$ python3 -q
>>> import numpy as np
>>> np.set_printoptions(precision=2, suppress=True, linewidth=140)
>>> def tidy(a):
...     return np.round(a, 2) + 0
... 
>>> J = np.cumsum(np.array([[8, 6, 5, 6, 6],
...     [2, 7, 5, 7, 0],
...     [8, 0, 5, 1, 8],
...     [2, 6, 7, 1, 6],
...     [9, 9, 4, 6, 5],
...     [4, 3, 1, 9, 4],
...     [8, 0, 7, 4, 1],
...     [5, 1, 1, 8, 5],
...     [9, 3, 6, 1, 1],
...     [3, 0, 7, 8, 2],
...     [6, 9, 1, 4, 3],
...     [6, 3, 7, 3, 6],
...     [1, 7, 5, 2, 7],
...     [8, 9, 6, 5, 3],
...     [3, 3, 8, 0, 5],
...     [9, 0, 7, 5, 5],
...     [6, 6, 5, 8, 2],
...     [2, 0, 6, 8, 0],
...     [4, 8, 0, 7, 5]]), axis=0)
>>> J
array([[  8,   6,   5,   6,   6],
       [ 10,  13,  10,  13,   6],
       [ 18,  13,  15,  14,  14],
       [ 20,  19,  22,  15,  20],
       [ 29,  28,  26,  21,  25],
       [ 33,  31,  27,  30,  29],
       [ 41,  31,  34,  34,  30],
       [ 46,  32,  35,  42,  35],
       [ 55,  35,  41,  43,  36],
       [ 58,  35,  48,  51,  38],
       [ 64,  44,  49,  55,  41],
       [ 70,  47,  56,  58,  47],
       [ 71,  54,  61,  60,  54],
       [ 79,  63,  67,  65,  57],
       [ 82,  66,  75,  65,  62],
       [ 91,  66,  82,  70,  67],
       [ 97,  72,  87,  78,  69],
       [ 99,  72,  93,  86,  69],
       [103,  80,  93,  93,  74]])
>>> Xs = (J - J.mean(axis=0)) / J.std(axis=0)
>>> tidy(Xs.std(axis=0))
array([1., 1., 1., 1., 1.])
>>> c = np.linalg.lstsq(np.delete(Xs, 0, axis=1), Xs[:, 0])[0]
>>> np.abs(c).argmax()
np.int64(2)
>>> M = np.load("out6.npy")
>>> tidy(M)
array([[0.17, 0.  , 0.  , 0.17, 0.  , 0.  , 0.17, 0.17, 0.  , 0.17, 0.17, 0.  ],
       [0.  , 0.5 , 0.  , 0.  , 0.  , 0.  , 0.  , 0.5 , 0.  , 0.  , 0.  , 0.  ],
       [0.  , 0.17, 0.33, 0.17, 0.  , 0.17, 0.  , 0.  , 0.  , 0.17, 0.  , 0.  ],
       [0.  , 0.25, 0.25, 0.25, 0.  , 0.  , 0.  , 0.25, 0.  , 0.  , 0.  , 0.  ],
       [0.14, 0.  , 0.14, 0.  , 0.29, 0.  , 0.  , 0.14, 0.14, 0.  , 0.  , 0.14],
       [0.  , 0.  , 0.33, 0.  , 0.33, 0.33, 0.  , 0.  , 0.  , 0.  , 0.  , 0.  ],
       [0.  , 0.  , 0.25, 0.25, 0.  , 0.  , 0.25, 0.  , 0.  , 0.  , 0.  , 0.25],
       [0.2 , 0.  , 0.  , 0.  , 0.  , 0.  , 0.  , 0.4 , 0.2 , 0.  , 0.2 , 0.  ],
       [0.  , 0.  , 0.  , 0.14, 0.14, 0.14, 0.14, 0.  , 0.29, 0.  , 0.  , 0.14],
       [0.  , 0.  , 0.  , 0.  , 0.17, 0.17, 0.17, 0.  , 0.17, 0.17, 0.17, 0.  ],
       [0.  , 0.  , 0.17, 0.  , 0.  , 0.  , 0.  , 0.17, 0.17, 0.17, 0.17, 0.17],
       [0.  , 0.25, 0.  , 0.  , 0.  , 0.  , 0.  , 0.  , 0.25, 0.  , 0.25, 0.25]])
>>> U, s, Vt = np.linalg.svd(M, full_matrices=False)
>>> (s > 1e-8).sum()
np.int64(12)
>>> tidy(np.sqrt((s ** 2).sum())), tidy(np.linalg.norm(M))
(np.float64(1.72), np.float64(1.72))
>>> np.abs(U[:, 0]).round(6).argmax()
np.int64(1)
>>> tidy(U.T @ U)
array([[1., 0., 0., 0., 0., 0., 0., 0., 0., 0., 0., 0.],
       [0., 1., 0., 0., 0., 0., 0., 0., 0., 0., 0., 0.],
       [0., 0., 1., 0., 0., 0., 0., 0., 0., 0., 0., 0.],
       [0., 0., 0., 1., 0., 0., 0., 0., 0., 0., 0., 0.],
       [0., 0., 0., 0., 1., 0., 0., 0., 0., 0., 0., 0.],
       [0., 0., 0., 0., 0., 1., 0., 0., 0., 0., 0., 0.],
       [0., 0., 0., 0., 0., 0., 1., 0., 0., 0., 0., 0.],
       [0., 0., 0., 0., 0., 0., 0., 1., 0., 0., 0., 0.],
       [0., 0., 0., 0., 0., 0., 0., 0., 1., 0., 0., 0.],
       [0., 0., 0., 0., 0., 0., 0., 0., 0., 1., 0., 0.],
       [0., 0., 0., 0., 0., 0., 0., 0., 0., 0., 1., 0.],
       [0., 0., 0., 0., 0., 0., 0., 0., 0., 0., 0., 1.]])
>>> tidy(s / s[0])
array([1.  , 0.73, 0.6 , 0.48, 0.42, 0.35, 0.31, 0.2 , 0.17, 0.15, 0.09, 0.05])
>>> np.allclose(U * s @ Vt, M)
True
>>> U.shape, s.shape, Vt.shape
((12, 12), (12,), (12, 12))
>>> tidy(np.abs(Vt[0]))
array([0.13, 0.4 , 0.39, 0.25, 0.21, 0.18, 0.15, 0.53, 0.3 , 0.15, 0.24, 0.23])
>>> tidy(np.cumsum(s ** 2) / np.sum(s ** 2))
array([0.38, 0.58, 0.72, 0.81, 0.88, 0.92, 0.96, 0.98, 0.99, 1.  , 1.  , 1.  ])
>>> def softmax(z):
...     e = np.exp(z - z.max(axis=-1, keepdims=True))
...     return e / e.sum(axis=-1, keepdims=True)
... 
>>> tidy(softmax(M[3]))
array([0.08, 0.1 , 0.1 , 0.1 , 0.08, 0.08, 0.08, 0.1 , 0.08, 0.08, 0.08, 0.08])
>>> att = M @ M.T / np.sqrt(12)
>>> tidy(softmax(att + np.triu(np.full(att.shape, -np.inf), 1)))
array([[1.  , 0.  , 0.  , 0.  , 0.  , 0.  , 0.  , 0.  , 0.  , 0.  , 0.  , 0.  ],
       [0.47, 0.53, 0.  , 0.  , 0.  , 0.  , 0.  , 0.  , 0.  , 0.  , 0.  , 0.  ],
       [0.33, 0.33, 0.34, 0.  , 0.  , 0.  , 0.  , 0.  , 0.  , 0.  , 0.  , 0.  ],
       [0.24, 0.25, 0.25, 0.25, 0.  , 0.  , 0.  , 0.  , 0.  , 0.  , 0.  , 0.  ],
       [0.2 , 0.2 , 0.2 , 0.2 , 0.21, 0.  , 0.  , 0.  , 0.  , 0.  , 0.  , 0.  ],
       [0.16, 0.16, 0.17, 0.16, 0.17, 0.18, 0.  , 0.  , 0.  , 0.  , 0.  , 0.  ],
       [0.14, 0.14, 0.14, 0.14, 0.14, 0.14, 0.15, 0.  , 0.  , 0.  , 0.  , 0.  ],
       [0.13, 0.13, 0.12, 0.12, 0.13, 0.12, 0.12, 0.13, 0.  , 0.  , 0.  , 0.  ],
       [0.11, 0.11, 0.11, 0.11, 0.11, 0.11, 0.11, 0.11, 0.11, 0.  , 0.  , 0.  ],
       [0.1 , 0.1 , 0.1 , 0.1 , 0.1 , 0.1 , 0.1 , 0.1 , 0.1 , 0.1 , 0.  , 0.  ],
       [0.09, 0.09, 0.09, 0.09, 0.09, 0.09, 0.09, 0.09, 0.09, 0.09, 0.09, 0.  ],
       [0.08, 0.08, 0.08, 0.08, 0.08, 0.08, 0.08, 0.08, 0.08, 0.08, 0.08, 0.09]])
>>> r0 = np.array([2, 3, 1, 1, 2, 0, 0, 2, 0, 3, 0, 2])
>>> B = M + np.outer(r0, np.eye(12)[6])
>>> np.linalg.matrix_rank(B - M)
np.int64(1)
>>> tidy(B)
array([[0.17, 0.  , 0.  , 0.17, 0.  , 0.  , 2.17, 0.17, 0.  , 0.17, 0.17, 0.  ],
       [0.  , 0.5 , 0.  , 0.  , 0.  , 0.  , 3.  , 0.5 , 0.  , 0.  , 0.  , 0.  ],
       [0.  , 0.17, 0.33, 0.17, 0.  , 0.17, 1.  , 0.  , 0.  , 0.17, 0.  , 0.  ],
       [0.  , 0.25, 0.25, 0.25, 0.  , 0.  , 1.  , 0.25, 0.  , 0.  , 0.  , 0.  ],
       [0.14, 0.  , 0.14, 0.  , 0.29, 0.  , 2.  , 0.14, 0.14, 0.  , 0.  , 0.14],
       [0.  , 0.  , 0.33, 0.  , 0.33, 0.33, 0.  , 0.  , 0.  , 0.  , 0.  , 0.  ],
       [0.  , 0.  , 0.25, 0.25, 0.  , 0.  , 0.25, 0.  , 0.  , 0.  , 0.  , 0.25],
       [0.2 , 0.  , 0.  , 0.  , 0.  , 0.  , 2.  , 0.4 , 0.2 , 0.  , 0.2 , 0.  ],
       [0.  , 0.  , 0.  , 0.14, 0.14, 0.14, 0.14, 0.  , 0.29, 0.  , 0.  , 0.14],
       [0.  , 0.  , 0.  , 0.  , 0.17, 0.17, 3.17, 0.  , 0.17, 0.17, 0.17, 0.  ],
       [0.  , 0.  , 0.17, 0.  , 0.  , 0.  , 0.  , 0.17, 0.17, 0.17, 0.17, 0.17],
       [0.  , 0.25, 0.  , 0.  , 0.  , 0.  , 2.  , 0.  , 0.25, 0.  , 0.25, 0.25]])
>>> tidy(np.linalg.det(B) / np.linalg.det(M)), tidy(1 + np.linalg.solve(M, r0)[6])
(np.float64(16.92), np.float64(16.92))
>>> np.linalg.matrix_rank(np.linalg.inv(B) - np.linalg.inv(M), tol=1e-8)
np.int64(1)
